% python3 -q
>>> import numpy as np
>>> np.set_printoptions(precision=1, suppress=True, linewidth=160, legacy="1.25")
>>> feats = np.load("w.npy")
>>> feats
array([[2, 2, 2],
       [2, 4, 4],
       [2, 4, 6]])
>>> feats @ feats
array([[12, 20, 24],
       [20, 36, 44],
       [24, 44, 56]])
>>> print(np.round(np.linalg.det(feats), 1))
8.0
>>> print(np.sort(np.abs(np.linalg.eigvals(feats))))
[ 0.6  1.3 10.1]
>>> np.trace(feats)
12
>>> w, vecs = np.linalg.eig(feats)
>>> np.sort(np.linalg.eigvals(feats.T))
array([ 0.6,  1.3, 10.1])
>>> np.sort(np.linalg.eigvals(feats @ feats))
array([  0.4,   1.7, 102. ])
>>> w, vecs = np.linalg.eigh(feats)
>>> vec = np.array([2, 0, 1])
>>> (np.sign(vecs[:, -1].round(6)) == np.sign(vecs[0, -1].round(6))).astype(int)
array([1, 1, 1])
>>> W0 = np.loadtxt("x.csv", delimiter=",")
>>> W0
array([[-7.1, -7.8, -5.7, -5.6],
       [-6.2, -6.3, -6.4, -5.9],
       [-5.1, -5.8, -5.9, -7. ],
       [-7.8, -3.5, -6.3, -4.4],
       [-6.8, -6.4, -5.6, -7.7],
       [-5.9, -5.3, -6.6, -6.1],
       [-7.3, -6.1, -6.4, -4.7],
       [-4.8, -5.8, -5.4, -4.6],
       [-5.2, -4.6, -5.8, -6.7],
       [-7.3, -7.9, -4.7, -6.4],
       [-5.5, -6.1, -5.2, -5.4],
       [-4.7, -3.8, -5.5, -6.5],
       [-6.2, -5.1, -6.3, -6.5],
       [-6.2, -6. , -5.6, -7. ],
       [-4.3, -6.1, -7.2, -7.2],
       [-5.4, -5.8, -5.8, -6.8],
       [-6.4, -7.8, -6.3, -5. ],
       [-6.1, -5.4, -4.7, -5.3],
       [-4.8, -5.6, -5.1, -5.1],
       [-6.7, -4.4, -5. , -5.6]])
>>> vec = np.array([1, -9, -5, -9])
>>> target = W0 @ vec
>>> np.linalg.lstsq(W0, target)[0]
array([ 1., -9., -5., -9.])
>>> np.round(np.linalg.pinv(W0) @ W0, 1) + 0
array([[1., 0., 0., 0.],
       [0., 1., 0., 0.],
       [0., 0., 1., 0.],
       [0., 0., 0., 1.]])
>>> rng = np.random.default_rng(46373)
>>> target = target + 0.1 * rng.normal(size=20)
>>> target
array([142.1, 135.7, 139.6,  95. , 148.4, 129.5, 122. , 115.7, 125.6, 145. , 124.2, 115.6, 129.8, 138.8, 151.6, 137. , 140.3, 113.6, 117. , 108.4])
>>> c, *_ = np.linalg.lstsq(W0, target)
>>> print(np.round(W0.T @ (target - W0 @ c), 1) + 0)
[0. 0. 0. 0.]
>>> c
array([ 1., -9., -5., -9.])
>>> c.round()
array([ 1., -9., -5., -9.])
>>> print(round(np.linalg.norm(target - W0 @ c), 1))
0.5
>>> print([round(float(np.linalg.norm(np.linalg.solve(W0.T @ W0 + lam * np.eye(4), W0.T @ target))), 2) for lam in (0, 1, 10, 100)])
[13.71, 13.48, 12.24, 10.67]
